$ python3 -q
>>> import numpy as np
>>> np.set_printoptions(precision=2, suppress=True, linewidth=160)
>>> F = np.diag(10 * np.array([2, 1, -2])) + np.array([[4, -2, 3], [2, 3, 3], [4, 5, -1]])
>>> print(F)
[[ 24  -2   3]
 [  2  13   3]
 [  4   5 -21]]
>>> print(np.allclose(F, F.T))
False
>>> print(np.sort(np.abs(np.linalg.eigvals(F))))
[13.78 21.69 23.91]
>>> print(np.trace(F))
16
>>> print(F @ F)
[[584 -59   3]
 [ 86 180 -18]
 [ 22 -48 468]]
>>> np.linalg.determinant(F)
Traceback (most recent call last):
  File "<python-input-8>", line 1, in <module>
    np.linalg.determinant(F)
    ^^^^^^^^^^^^^^^^^^^^^
AttributeError: module 'numpy.linalg' has no attribute 'determinant'
>>> print(round(float(np.abs(np.linalg.eigvals(F)).max()), 2))
23.91
>>> print(np.linalg.matrix_power(F, 2))
[[584 -59   3]
 [ 86 180 -18]
 [ 22 -48 468]]
>>> print((F - F.T) / 2)
[[ 0.  -2.  -0.5]
 [ 2.   0.  -1. ]
 [ 0.5  1.   0. ]]
>>> out = np.linalg.invert(F)
Traceback (most recent call last):
  File "<python-input-12>", line 1, in <module>
    out = np.linalg.invert(F)
          ^^^^^^^^^^^^^^^^
AttributeError: module 'numpy.linalg' has no attribute 'invert'
>>> out = np.linalg.inv(F)
>>> print(round(float(np.linalg.slogdet(F)[0]), 2))
-1.0
>>> print(np.round(np.linalg.det(F) * np.linalg.det(out), 2))
1.0
>>> print((np.abs(out) > 1e-9).astype(int))
[[1 1 1]
 [1 1 1]
 [1 1 1]]
>>> print(np.linalg.det(F) * out)
[[-288.  -27.  -45.]
 [  54. -516.  -66.]
 [ -42. -128.  316.]]
>>> print(np.linalg.inv(out))
[[ 24.  -2.   3.]
 [  2.  13.   3.]
 [  4.   5. -21.]]
>>> print(np.allclose(out, F.T))
False
